>>> import numpy as np
>>> import numpy.linalg as la
>>> np.set_printoptions(precision=2, suppress=True, linewidth=120)
>>> arr = np.load("a.npy")
>>> print(arr)
[[-1  0  1  2  3  4]
 [ 5  6  7  8  9 10]
 [11 12 13 14 15 16]
 [17 18 19 20 21 22]
 [23 24 25 26 27 28]
 [29 30 31 32 33 34]
 [35 36 37 38 39 40]
 [41 42 43 44 45 46]
 [47 48 49 50 51 52]
 [53 54 55 56 57 58]
 [59 60 61 62 63 64]
 [65 66 67 68 69 70]
 [71 72 73 74 75 76]]
>>> # rank 2
>>> np.abs(np.diag(la.qr(arr)[1])) > 1e-9
array([ True,  True, False, False, False, False])
>>> print(np.allclose(arr[:-1].T @ la.lstsq(arr[:-1].T, arr[-1])[0], arr[-1]))
True
>>> print(np.round(arr @ la.pinv(arr) @ arr, 2) + 0)
[[-1.  0.  1.  2.  3.  4.]
 [ 5.  6.  7.  8.  9. 10.]
 [11. 12. 13. 14. 15. 16.]
 [17. 18. 19. 20. 21. 22.]
 [23. 24. 25. 26. 27. 28.]
 [29. 30. 31. 32. 33. 34.]
 [35. 36. 37. 38. 39. 40.]
 [41. 42. 43. 44. 45. 46.]
 [47. 48. 49. 50. 51. 52.]
 [53. 54. 55. 56. 57. 58.]
 [59. 60. 61. 62. 63. 64.]
 [65. 66. 67. 68. 69. 70.]
 [71. 72. 73. 74. 75. 76.]]
>>> cov = np.cov(arr, rowvar=False)
>>> np.polyfit(arr[:, 0], arr[:, 1], 1)
array([1., 1.])
>>> round(np.corrcoef(arr[:, 0], arr[:, 1])[0, 1], 2)
np.float64(1.0)
>>> cov
array([[546., 546., 546., 546., 546., 546.],
       [546., 546., 546., 546., 546., 546.],
       [546., 546., 546., 546., 546., 546.],
       [546., 546., 546., 546., 546., 546.],
       [546., 546., 546., 546., 546., 546.],
       [546., 546., 546., 546., 546., 546.]])
>>> np.median(arr, axis=0)
array([35., 36., 37., 38., 39., 40.])
>>> arr.std(axis=0)
array([22.45, 22.45, 22.45, 22.45, 22.45, 22.45])
>>> J = np.loadtxt("mat.csv", delimiter=",")
>>> print(J)
[[  1.54  -4.31  -1.06   6.97  -6.39  -2.2    2.99]
 [ -0.27 -11.49  -3.76  16.02  -7.76  -2.13  12.38]
 [-12.99  -1.22  -7.94  15.67 -12.36   8.63   8.68]
 [ -1.01 -15.37  10.92  -7.56   8.52   9.98 -25.63]
 [ 19.8    3.63   7.44 -16.86  11.67 -16.67  -3.71]
 [ -7.99  -2.23   6.28 -10.71  10.58  12.06 -18.22]
 [ -4.77  -4.76  -0.1    2.97   0.87   5.5   -1.09]
 [-15.65 -39.29   4.51  24.6   -9.91  22.74 -17.65]
 [ 11.67  -9.44   3.35   2.33  -1.66  -9.37   0.01]
 [  1.85 -11.79   8.82  -9.29  10.65   5.5  -17.45]
 [ -4.25   7.24   0.72  -6.82   1.91   4.38  -7.14]
 [  2.17   3.74   5.78 -13.49   9.25   1.77 -13.08]
 [  5.29  -7.97   9.4  -12.46  13.38   0.55 -15.28]
 [-11.43  10.91  -2.72  -2.53  -2.31   8.47  -5.86]
 [-13.85 -34.51   0.36  29.44 -15.5   17.17  -7.83]
 [-15.76   7.17  -1.8   -1.76  -1.38  14.73  -9.43]
 [ -3.11 -14.45  -2.1   15.88  -7.35   2.98   5.9 ]
 [ -2.48  11.89   0.36 -11.91   6.24   2.06  -5.13]
 [  0.55  21.2   -8.3   -1.65  -4.83  -8.24  17.13]
 [  1.52   2.52  -0.88   0.13  -1.04  -2.52   2.8 ]
 [  3.06  20.38  -3.09 -11.95   4.79  -6.7    7.09]
 [-10.6    5.4    1.06  -6.25   2.52  12.53 -13.25]
 [ -6.88  -8.63  -5.16  19.63 -15.42   3.86   5.68]
 [ -3.96 -20.51  12.68  -6.46   9.58  13.79 -30.94]
 [ -2.72 -19.85  13.7   -8.79  11.12  12.85 -30.3 ]
 [  5.86  24.96  -3.44 -17.66  10.04 -10.24  11.62]
 [  4.6   -9.57  -1.06  10.79  -6.12  -5.3    7.14]
 [ -1.88  15.41  -4.5   -3.03  -3.31  -2.1    5.91]
 [  2.99  23.39  -1.31 -17.47   6.44  -6.04   1.47]
 [  5.74  14.84  -9.35   5.61  -8.29 -13.96  26.95]
 [ -1.08   7.62  -4.88   5.    -7.86  -1.95   7.01]
 [  5.94  30.74  -0.23 -25.55  10.7   -9.42   0.17]
 [ -4.8   17.91  -4.72  -6.84  -1.18   2.02   2.51]
 [ 10.73  22.83   1.74 -21.65  11.49 -11.56   1.8 ]]
>>> vec = np.array([-2, 0, 3, -1, 3, 0, 0])
>>> target = J @ vec
>>> print(np.round(la.lstsq(J, target)[0], 2) + 0)
[-2.  0.  3. -1.  3.  0.  0.]
>>> rng = np.random.default_rng(557)
>>> target = target + 0.1 * rng.normal(size=34)
>>> target
array([-32.32, -50.06, -50.68,  67.95,  34.44,  77.17,   8.9 ,  -9.38, -20.74,  64.03,  23.07,  54.21,  70.29,  10.2 ,
       -47.16,  23.73, -38.05,  36.8 , -38.9 ,  -8.94,  10.83,  38.03, -67.67,  81.29,  88.65,  25.94, -41.34, -16.5 ,
        26.81, -69.94, -40.99,  45.1 ,  -1.19,  39.95])
>>> b, *_ = la.lstsq(J, target)
>>> [round(float(la.norm(la.solve(J.T @ J + lam * np.eye(7), J.T @ target))), 2) for lam in (0, 1, 10, 100)]
[4.79, 4.26, 3.61, 3.05]
>>> print(b)
[-1.98 -0.01  3.01 -1.03  2.98  0.04  0.02]
>>> Xs = (J - J.mean(axis=0)) / J.std(axis=0)
>>> print(Xs.std(axis=0))
[1. 1. 1. 1. 1. 1. 1.]
>>> b = la.lstsq(np.delete(Xs, 4, axis=1), Xs[:, 4])[0]
>>> np.round(1 - np.var(Xs[:, 4] - np.delete(Xs, 4, axis=1) @ b), 2)
np.float64(1.0)
>>> np.abs(b).argmax()
np.int64(3)
>>> vec = np.array([2, -3, 2, -3, 1, 0, 2])
>>> target = J @ vec
>>> b, lr = np.zeros(7), 1 / la.norm(J, 2) ** 2
>>> for i in range(20):
...     b -= lr * J.T @ (J @ b - target)
...     if i % 5 == 0: print(i, round(la.norm(J @ b - target), 2))
... 
0 173.26
5 61.71
10 32.62
15 26.16
>>> b
array([ 2.22, -1.78,  1.1 , -0.86,  1.48, -1.5 , -0.27])
>>> round(la.cond(J), 2)
np.float64(101.47)
>>> feats = np.load("run11.npy")
>>> feats
array([[0., 1., 1., 1., 1., 1., 1., 1., 1., 1., 1.],
       [1., 0., 1., 1., 1., 1., 1., 1., 1., 1., 1.],
       [1., 1., 0., 1., 1., 1., 1., 1., 1., 1., 1.],
       [1., 1., 1., 0., 1., 1., 1., 1., 1., 1., 1.],
       [1., 1., 1., 1., 0., 1., 1., 1., 1., 1., 1.],
       [1., 1., 1., 1., 1., 0., 1., 1., 1., 1., 1.],
       [1., 1., 1., 1., 1., 1., 0., 1., 1., 1., 1.],
       [1., 1., 1., 1., 1., 1., 1., 0., 1., 1., 1.],
       [1., 1., 1., 1., 1., 1., 1., 1., 0., 1., 1.],
       [1., 1., 1., 1., 1., 1., 1., 1., 1., 0., 1.],
       [1., 1., 1., 1., 1., 1., 1., 1., 1., 1., 0.]])
>>> w, V = la.eigh(feats)
>>> print(la.eigvalsh(feats + -1 * np.eye(11)))
[-2. -2. -2. -2. -2. -2. -2. -2. -2. -2.  9.]
>>> round(float(w.sum()), 2), np.trace(feats)
(-0.0, np.float64(0.0))
>>> np.round(V.T @ feats @ V, 2) + 0
array([[-1.,  0.,  0.,  0.,  0.,  0.,  0.,  0.,  0.,  0.,  0.],
       [ 0., -1.,  0.,  0.,  0.,  0.,  0.,  0.,  0.,  0.,  0.],
       [ 0.,  0., -1.,  0.,  0.,  0.,  0.,  0.,  0.,  0.,  0.],
       [ 0.,  0.,  0., -1.,  0.,  0.,  0.,  0.,  0.,  0.,  0.],
       [ 0.,  0.,  0.,  0., -1.,  0.,  0.,  0.,  0.,  0.,  0.],
       [ 0.,  0.,  0.,  0.,  0., -1.,  0.,  0.,  0.,  0.,  0.],
       [ 0.,  0.,  0.,  0.,  0.,  0., -1.,  0.,  0.,  0.,  0.],
       [ 0.,  0.,  0.,  0.,  0.,  0.,  0., -1.,  0.,  0.,  0.],
       [ 0.,  0.,  0.,  0.,  0.,  0.,  0.,  0., -1.,  0.,  0.],
       [ 0.,  0.,  0.,  0.,  0.,  0.,  0.,  0.,  0., -1.,  0.],
       [ 0.,  0.,  0.,  0.,  0.,  0.,  0.,  0.,  0.,  0., 10.]])
>>> (w > 1e-8).sum(), (w < -1e-8).sum()
(np.int64(1), np.int64(10))
>>> print(np.round(V.T @ V, 2) + 0)
[[1. 0. 0. 0. 0. 0. 0. 0. 0. 0. 0.]
 [0. 1. 0. 0. 0. 0. 0. 0. 0. 0. 0.]
 [0. 0. 1. 0. 0. 0. 0. 0. 0. 0. 0.]
 [0. 0. 0. 1. 0. 0. 0. 0. 0. 0. 0.]
 [0. 0. 0. 0. 1. 0. 0. 0. 0. 0. 0.]
 [0. 0. 0. 0. 0. 1. 0. 0. 0. 0. 0.]
 [0. 0. 0. 0. 0. 0. 1. 0. 0. 0. 0.]
 [0. 0. 0. 0. 0. 0. 0. 1. 0. 0. 0.]
 [0. 0. 0. 0. 0. 0. 0. 0. 1. 0. 0.]
 [0. 0. 0. 0. 0. 0. 0. 0. 0. 1. 0.]
 [0. 0. 0. 0. 0. 0. 0. 0. 0. 0. 1.]]
>>> K = np.loadtxt("w.csv", delimiter=",")
>>> print(K)
[[ 0.  1.  0.  3.  0. 11. 15.]
 [ 0.  7.  0.  2.  0.  7. 14.]
 [ 2.  1.  0.  0.  0.  8.  0.]
 [ 5.  6.  0.  0.  0.  5.  4.]
 [ 0.  0. 14. 11. 21.  0.  0.]
 [18.  0.  0.  0.  0.  3.  0.]
 [19.  0.  0.  0.  0.  3.  0.]
 [24.  2. 23.  0.  0.  0.  0.]
 [ 0.  0.  1.  3.  0.  3.  0.]
 [21.  7. 17.  0.  3.  0.  0.]
 [ 5.  3. 12.  4.  0.  0.  0.]
 [ 0. 10.  0.  3.  0.  1.  8.]
 [24. 13.  4.  0.  6.  0.  1.]
 [ 0.  0.  0. 10.  0.  2.  0.]
 [ 0.  0.  0. 13.  2.  4. 12.]
 [14.  0. 14.  0.  0.  0.  0.]
 [ 1.  3.  0.  3.  6.  0.  3.]
 [ 0.  0.  1.  1.  0.  3.  0.]
 [ 8.  0. 28.  7. 17.  0.  0.]
 [ 0.  0.  0.  1.  0.  8. 11.]
 [ 0.  0.  5. 10.  0.  0.  0.]
 [ 2.  0. 19. 10. 26.  0.  0.]
 [ 0.  0.  0.  9.  0.  2.  8.]
 [10.  0.  0.  0.  0.  6.  0.]
 [ 8.  8. 10.  5. 15.  0.  3.]
 [ 1.  8. 12. 14. 48.  0.  8.]
 [ 6.  0.  0.  0.  0.  4.  0.]
 [ 0.  0.  0.  4.  0.  0.  1.]
 [ 0.  0.  6. 10.  4.  0.  0.]
 [11.  1.  0.  0.  0.  5.  0.]
 [26.  7. 17.  0.  0.  0.  0.]
 [ 2.  0. 10.  1.  0.  0.  0.]
 [ 0.  0.  0. 12. 15.  0.  5.]
 [ 9.  2. 18.  4.  7.  0.  0.]
 [ 0.  0.  0.  0.  0.  5.  1.]
 [16.  5. 17.  0.  0.  0.  0.]
 [25.  1.  3.  0.  2.  0.  0.]
 [ 7.  1.  0.  0. 16.  0.  3.]
 [ 4.  0. 14.  5. 26.  0.  0.]
 [11.  6.  0.  0.  0.  1.  0.]
 [17.  4.  0.  0.  0.  1.  0.]
 [ 0.  0.  0.  0.  0.  1.  0.]
 [15.  8. 18.  6. 42.  0.  2.]
 [ 0.  0.  3. 11.  0.  0.  3.]
 [19.  6.  2.  0.  0.  3.  0.]
 [ 0.  0.  0. 13.  0.  2.  0.]]
>>> lab = K[:, 3] > np.median(K[:, 3])
>>> f = K[lab].mean(axis=0) - K[~lab].mean(axis=0)
>>> print(f)
[-9.74 -0.43  2.26  7.35  8.78 -1.04  2.7 ]
